>>> import numpy as np
>>> np.set_printoptions(precision=3, suppress=True, linewidth=140)
>>> E = np.loadtxt("test0.csv", delimiter=",")
>>> E
array([[ 0.5,  0. , -0.7],
       [ 0. , -0.7,  0.7],
       [-2.5, -1.8,  0.1],
       [ 0.2,  0. ,  0.2],
       [ 0.9,  0.5, -0.4],
       [-0.6, -1.4,  0.5],
       [-6. , 20. , -6. ],
       [ 0.4, -0.4,  3. ],
       [ 1.1, -0.6, -0.6],
       [-0.8,  0.2,  0.2]])
>>> vec = np.array([-1, 1, 1])
>>> rhs = E @ vec
>>> np.linalg.solve(E.T @ E, E.T @ rhs)
array([-1.,  1.,  1.])
>>> np.round(np.linalg.pinv(E) @ E, 3) + 0
array([[1., 0., 0.],
       [0., 1., 0.],
       [0., 0., 1.]])
>>> rhs
array([-1.2,  0. ,  0.8,  0. , -0.8, -0.3, 20. ,  2.2, -2.3,  1.2])
>>> rng = np.random.default_rng(547)
>>> rhs = rhs + 0.1 * rng.normal(size=10)
>>> rhs
array([-1.226,  0.211,  0.486,  0.166, -0.781, -0.345, 19.973,  2.154, -2.246,  1.25 ])
>>> beta, *_ = np.linalg.lstsq(E, rhs)
>>> beta
array([-0.924,  1.024,  1.009])
>>> np.round(E.T @ (rhs - E @ beta), 3) + 0
array([0., 0., 0.])
>>> [round(float(np.linalg.norm(np.linalg.solve(E.T @ E + lam * np.eye(3), E.T @ rhs))), 2) for lam in (0, 1, 10, 100)]
[1.71, 1.6, 1.15, 0.76]
>>> round(float(np.linalg.norm(rhs - E @ beta)), 3)
0.324
>>> feats = np.load("w.npy")
>>> feats
array([[-0.173,  0.896,  1.366],
       [-0.1  ,  0.9  ,  1.4  ],
       [-0.1  ,  1.1  , -0.1  ]])
>>> U, sv, vt = np.linalg.svd(feats)
>>> np.argmax(sv[:-1] / (sv[1:] + 1e-6)) + 1
np.int64(2)
>>> out = U[:, :2] @ np.diag(sv[:2]) @ vt[:2]
>>> round(np.abs(feats - out).max(), 3)
np.float64(0.037)
>>> np.linalg.matrix_rank(out)
np.int64(2)
>>> vec = np.array([2, 0, -1])
>>> rhs = feats @ vec
>>> rhs
array([-1.712, -1.6  , -0.1  ])
>>> np.linalg.solve(feats.T, feats[2])
array([0., 0., 1.])
>>> A = np.load("a.npy")
>>> A
array([[-0.221,  0.205, -0.798, -0.521],
       [-0.354, -0.211, -0.467,  0.782],
       [ 0.664, -0.675, -0.313, -0.068],
       [ 0.62 ,  0.676, -0.217,  0.334]])
>>> q, Rm = np.linalg.qr(A)
>>> q.shape, Rm.shape
((4, 4), (4, 4))
>>> np.allclose(Rm.T @ Rm, A.T @ A)
True
>>> np.trace(q @ q.T)
np.float64(4.0)
>>> P = np.triu(np.array([[0, 2, 0, 1], [0, 2, 2, 2], [2, 0, 3, 0], [3, 3, 1, 2]]), 1) + np.eye(4)
>>> out = P @ A @ np.linalg.inv(P)
>>> np.round(np.poly(out), 3) + 0
array([ 1.   ,  0.412,  0.   , -0.412, -1.   ])
>>> idx = rng.permutation(4)
>>> idx
array([0, 3, 2, 1])
>>> out = A[idx][:, idx]
>>> out
array([[-0.221, -0.521, -0.798,  0.205],
       [ 0.62 ,  0.334, -0.217,  0.676],
       [ 0.664, -0.068, -0.313, -0.675],
       [-0.354,  0.782, -0.467, -0.211]])
>>> np.sort(np.abs(np.linalg.eigvals(out)))
array([1., 1., 1., 1.])
>>> round(np.linalg.det(out), 3), round(np.linalg.det(A[idx]), 3)
(np.float64(-1.0), np.float64(1.0))
>>> round(np.trace(out), 3)
np.float64(-0.412)
>>> np.round(np.trace(out), 3)
np.float64(-0.412)
>>> np.allclose(out, out.T)
False
>>> (out - out.T) / 2
array([[ 0.   , -0.571, -0.731,  0.279],
       [ 0.571,  0.   , -0.074, -0.053],
       [ 0.731,  0.074,  0.   , -0.104],
       [-0.279,  0.053,  0.104,  0.   ]])
>>> K = np.array([[0.0, -6.0, 6.0], [0.0, 0.0, 3.0], [0.0, 3.0, 0.0]])
>>> K
array([[ 0., -6.,  6.],
       [ 0.,  0.,  3.],
       [ 0.,  3.,  0.]])
>>> th = np.radians(60)
>>> Rm = np.eye(3)
>>> Rm[1, 1] = Rm[0, 0] = np.cos(th)
>>> Rm[1, 0], Rm[0, 1] = -np.sin(th), np.sin(th)
>>> Rm
array([[ 0.5  ,  0.866,  0.   ],
       [-0.866,  0.5  ,  0.   ],
       [ 0.   ,  0.   ,  1.   ]])
>>> out = K @ Rm.T
>>> out
array([[-5.196, -3.   ,  6.   ],
       [ 0.   ,  0.   ,  3.   ],
       [ 2.598,  1.5  ,  0.   ]])
>>> np.allclose(np.linalg.norm(K, axis=1), np.linalg.norm(out, axis=1))
True
